% python3 -q
>>> import numpy as np
>>> np.set_printoptions(suppress=True, linewidth=200)
>>> def tidy(a):
...     return np.round(a, 3) + 0
... 
>>> K = np.loadtxt("a.csv", delimiter=",")
>>> tidy(K)
array([[ 2.608, -0.845, -1.218],
       [-1.321, -1.901, -1.908],
       [-2.853,  0.447,  0.814],
       [ 2.99 ,  0.227, -0.1  ],
       [ 0.527,  2.033,  2.143],
       [ 2.561,  1.198,  1.003],
       [-2.777, -0.915, -0.671],
       [-2.865,  0.418,  0.785],
       [-0.903, -1.991, -2.054],
       [-1.035,  1.849,  2.124],
       [-0.227,  2.015,  2.211],
       [ 1.014,  1.972,  2.021],
       [ 1.294,  1.909,  1.919],
       [-2.943,  0.193,  0.55 ]])
>>> # looks like rank 2
>>> print(tidy(np.linalg.norm(K, 2) / np.linalg.norm(K)))
0.748
>>> print(np.argsort(-np.linalg.norm(K, axis=0).round(6), kind="stable")[:3])
[0 2 1]
>>> left, sig, Vt = np.linalg.svd(K)
>>> vecs = Vt[:(sig > 1e-8).sum()]
>>> rng = np.random.default_rng(5387)
>>> vec = K[9] + 2 * K[4] + rng.integers(2) * np.eye(3)[1]
>>> tidy(vec)
array([0.019, 6.914, 6.409])
>>> print(np.allclose(vecs.T @ vecs @ vec, vec))
False
>>> tidy(np.linalg.norm(vec - vecs.T @ vecs @ vec))
np.float64(0.733)
>>> W = np.array([[0, 3, 3, 1, 2, 3], [0, 1, 3, 1, 3, 1], [2, 2, 1, 0, 0, 0]])
>>> beta = np.array([7, -5, 6, 9, -4, 5])
>>> hid = np.maximum(K @ W + beta, 0)
>>> print((hid > 0).astype(int))
[[1 0 1 1 0 1]
 [1 0 0 1 0 0]
 [1 0 0 1 0 0]
 [1 1 1 1 1 1]
 [1 1 1 1 1 1]
 [1 1 1 1 1 1]
 [1 0 0 1 0 0]
 [1 0 0 1 0 0]
 [1 0 0 1 0 1]
 [1 0 1 1 0 1]
 [1 1 1 1 1 1]
 [1 1 1 1 1 1]
 [1 1 1 1 1 1]
 [1 0 0 1 0 0]]
>>> tidy((hid > 0).mean(axis=0))
array([1.   , 0.429, 0.571, 1.   , 0.429, 0.643])
>>> basis = np.array([[-1, 0, 2],
...     [2, 3, 3],
...     [-1, -3, 3],
...     [2, -1, 3],
...     [1, 2, 1],
...     [-2, -2, -1]])
>>> print(W @ basis)
[[ 1 -3 20]
 [ 2 -3 17]
 [ 1  3 13]]
>>> print((hid @ basis).round(6).argmax(axis=1))
[2 2 2 2 2 2 2 2 2 2 2 2 2 2]
